In [1]: import numpy as np

In [2]: import numpy.linalg as la

In [3]: np.set_printoptions(suppress=True, linewidth=100)

In [4]: data = np.loadtxt("mat.csv", delimiter=",")

In [5]: data
Out[5]: 
array([[0., 1., 0., 0.],
       [0., 0., 1., 0.],
       [0., 0., 0., 1.],
       [1., 0., 0., 0.]])

In [6]: # keeps lengths

In [7]: u = np.array([-5, 8, -8, 1])

In [8]: A2 = data + np.outer(u, np.eye(4)[1])

In [9]: np.round(la.det(A2) / la.det(data), 3), round(float(1 + la.solve(data, u)[1]), 3)
Out[9]: (np.float64(-4.0), -4.0)

In [10]: la.matrix_rank(la.inv(A2) - la.inv(data), tol=1e-8)
Out[10]: np.int64(1)

In [11]: A2 = np.array([[3, -2], [2, -1], [3, -1], [1, 3]])

In [12]: la.matrix_rank(data @ A2)
Out[12]: np.int64(2)

In [13]: np.einsum("ij->j", data)
Out[13]: array([1., 1., 1., 1.])

In [14]: la.matrix_rank(np.vstack([data, A2.T]))
Out[14]: np.int64(4)

In [15]: print(np.einsum("ik,kj->ij", data, A2))
[[ 2. -1.]
 [ 3. -1.]
 [ 1.  3.]
 [ 3. -2.]]

In [16]: np.einsum("ik,kj->ji", data, A2)
Out[16]: 
array([[ 2.,  3.,  1.,  3.],
       [-1., -1.,  3., -2.]])

In [17]: mat = np.load("m.npy")

In [18]: mat
Out[18]: 
array([[ 1, -2, -5],
       [-2,  4, 10],
       [-5, 10, 25]])

In [19]: # symmetric, so the eigenvalues are real

In [20]: w, vecs = la.eigh(mat)

In [21]: np.round(la.svd(mat, compute_uv=False), 3) + 0
Out[21]: array([30.,  0.,  0.])

In [22]: round(w.sum(), 3), np.trace(mat)
Out[22]: (np.float64(30.0), np.int64(30))

In [23]: np.abs(vecs[:, -1]).round(6).argmax()
Out[23]: np.int64(2)

In [24]: np.round(vecs @ np.diag(w) @ vecs.T, 3)
Out[24]: 
array([[ 1., -2., -5.],
       [-2.,  4., 10.],
       [-5., 10., 25.]])

In [25]: print(w.round(3) + 0)
[ 0.  0. 30.]

In [26]: np.round(la.eigvalsh(mat + 3 * np.eye(3)), 3)
Out[26]: array([ 3.,  3., 33.])

In [27]: round(la.norm(mat, 2) / la.norm(mat), 3)
Out[27]: np.float64(1.0)

In [28]: rank = la.matrix_rank(mat)

In [29]: rank
Out[29]: np.int64(1)

In [30]: ns = la.svd(mat)[2][rank:].T

In [31]: ns.shape
Out[31]: (3, 2)

In [32]: np.allclose(mat @ ns, 0)
Out[32]: True

In [33]: print(np.round(mat @ ns, 3) + 0)
[[0. 0.]
 [0. 0.]
 [0. 0.]]

In [34]: [int(la.matrix_rank(np.delete(mat, i, axis=0))) for i in range(3)]
Out[34]: [1, 1, 1]

In [35]: print(la.matrix_rank(mat.T @ mat), la.matrix_rank(mat @ mat.T))
1 1

In [36]: round(float(la.det(2 * mat)), 3), round(la.det(mat), 3)
Out[36]: (-0.0, np.float64(-0.0))

In [37]: round(la.det(mat[::-1]), 3)
Out[37]: np.float64(0.0)

In [38]: np.round(la.eigvals(mat), 3) + 0
Out[38]: array([ 0., 30.,  0.])

In [39]: np.round(np.poly(mat), 3) + 0
Out[39]: array([  1., -30.,   0.,   0.])

In [40]: np.einsum("ij,ji->", mat, mat)
Out[40]: np.int64(900)

In [41]: def softmax(z):
    ...:     e = np.exp(z - z.max(axis=-1, keepdims=True))
    ...:     return e / e.sum(axis=-1, keepdims=True)
    ...: 

In [42]: np.round(softmax(mat).sum(axis=1), 3)
Out[42]: array([1., 1., 1.])

In [43]: np.round(softmax(10 * mat[1]), 3) + 0
Out[43]: array([0., 0., 1.])

In [44]: att = mat @ mat.T / np.sqrt(3)

In [45]: print(np.round(softmax(att), 3) + 0)
[[1. 0. 0.]
 [0. 0. 1.]
 [0. 0. 1.]]

In [46]: softmax(att)[1] @ mat
Out[46]: array([-5., 10., 25.])

In [47]: softmax(att).round(6).argmax(axis=1)
Out[47]: array([0, 2, 2])

In [48]: X = np.loadtxt("arr.csv", delimiter=",")

In [49]: print(X)
[[-1.901  4.743 -4.129]
 [-2.758  3.6   -2.134]
 [-0.746  3.078 -3.541]
 [-0.336  3.698 -2.568]
 [ 0.349  0.029  1.984]
 [ 2.881  2.733  1.724]
 [-0.192  3.661 -4.149]
 [-2.569  3.333 -5.097]
 [ 1.573  2.398  1.685]
 [ 1.929  0.754  3.036]
 [ 2.295  0.664 -0.81 ]
 [-0.134  1.908  3.645]
 [-2.392  4.519 -3.338]]

In [50]: A2 = np.c_[X[:, :1] @ np.array([[-9]]), np.array([2, -2, 1, -3, 2, 0, 1, -3, -3, -2, -3, 0, 1])]

In [51]: A2
Out[51]: 
array([[ 17.109,   2.   ],
       [ 24.822,  -2.   ],
       [  6.714,   1.   ],
       [  3.024,  -3.   ],
       [ -3.141,   2.   ],
       [-25.929,   0.   ],
       [  1.728,   1.   ],
       [ 23.121,  -3.   ],
       [-14.157,  -3.   ],
       [-17.361,  -2.   ],
       [-20.655,  -3.   ],
       [  1.206,   0.   ],
       [ 21.528,   1.   ]])

In [52]: np.round(la.lstsq(X, A2[:, 0])[0], 3) + 0
Out[52]: array([-9.,  0.,  0.])

In [53]: np.round(la.norm(A2 - X @ la.lstsq(X, A2)[0], axis=0), 3) + 0
Out[53]: array([0.   , 6.959])

In [54]: np.round(la.norm(la.qr(X)[0].T @ A2, axis=0) ** 2 / ((A2 ** 2).sum(axis=0) + 1e-12), 3)
Out[54]: array([1.   , 0.119])

In [55]: C = X[[3, 9]].astype(float)

In [56]: for _ in range(5):
    ...:     idx = la.norm(X[:, None] - C, axis=-1).argmin(axis=1)
    ...:     C = np.array([X[idx == j].mean(axis=0) for j in range(2)])
    ...: 

In [57]: idx
Out[57]: array([0, 0, 0, 0, 1, 1, 0, 0, 1, 1, 1, 1, 0])

In [58]: print(C.round(3))
[[-1.556  3.805 -3.565]
 [ 1.482  1.414  1.877]]

In [59]: np.bincount(idx)
Out[59]: array([7, 6])

In [60]: np.round(C[1] - C[0], 3)
Out[60]: array([ 3.038, -2.39 ,  5.442])

In [61]: np.abs(C[1] - C[0]).argmax()
Out[61]: np.int64(2)

In [62]: C @ C
---------------------------------------------------------------------------
ValueError                                Traceback (most recent call last)
Cell In[62], line 1
----> 1 C @ C

ValueError: matmul: Input operand 1 has a mismatch in its core dimension 0, with gufunc signature (n?,k),(k,m?)->(n?,m?) (size 2 is different from 3)

In [63]: gram = C.T @ C

In [64]: print(la.matrix_rank(gram))
2

In [65]: (C @ C.T).shape
Out[65]: (2, 2)

In [66]: round(np.trace(gram), 3), round((C ** 2).sum(), 3)
Out[66]: (np.float64(37.329), np.float64(37.329))
